% ipython --no-banner

In [1]: import numpy as np

In [2]: import numpy.linalg as la

In [3]: np.set_printoptions(suppress=True, linewidth=120)

In [4]: E = np.diag(np.array([5, 3, 1])) + -3 * np.eye(3, k=1) + -3 * np.eye(3, k=-1)

In [5]: E
Out[5]: 
array([[ 5., -3.,  0.],
       [-3.,  3., -3.],
       [ 0., -3.,  1.]])

In [6]: ev, evecs = la.eigh(E)

In [7]: x0 = np.array([3, 3, 3])

In [8]: np.round(la.eigvalsh(E[1:, 1:]), 2)
Out[8]: array([-1.16,  5.16])

In [9]: np.round(evecs * np.maximum(ev, 0) @ evecs.T, 2)
Out[9]: 
array([[ 5.14, -2.69,  0.35],
       [-2.69,  3.69, -2.23],
       [ 0.35, -2.23,  1.86]])

In [10]: ev, evecs = la.eig(E)

In [11]: np.round(np.sort(la.eigvals(E.T)), 2)
Out[11]: array([-1.69,  3.  ,  7.69])

In [12]: round(float(np.prod(ev)), 2)
Out[12]: -39.0

In [13]: r0 = np.array([2, 1, 1])

In [14]: Y = E + np.outer(r0, np.eye(3)[1])

In [15]: Y
Out[15]: 
array([[ 5., -1.,  0.],
       [-3.,  4., -3.],
       [ 0., -2.,  1.]])

In [16]: la.matrix_rank(Y - E)
Out[16]: np.int64(1)

In [17]: rng = np.random.default_rng(44026)

In [18]: Y = E + rng.integers(-2, 3, (3, 1)) @ rng.integers(-2, 3, (1, 3))

In [19]: Y
Out[19]: 
array([[ 5., -3.,  0.],
       [-3.,  3., -3.],
       [ 0., -3.,  1.]])

In [20]: np.abs(Y - E).sum(axis=1)
Out[20]: array([0., 0., 0.])

In [21]: Q, R = la.qr(Y)

In [22]: R.round(2)
Out[22]: 
array([[-5.83,  4.12, -1.54],
       [ 0.  , -3.17,  1.78],
       [ 0.  ,  0.  , -2.11]])

In [23]: np.round(np.abs(np.diag(R)), 2)
Out[23]: array([5.83, 3.17, 2.11])
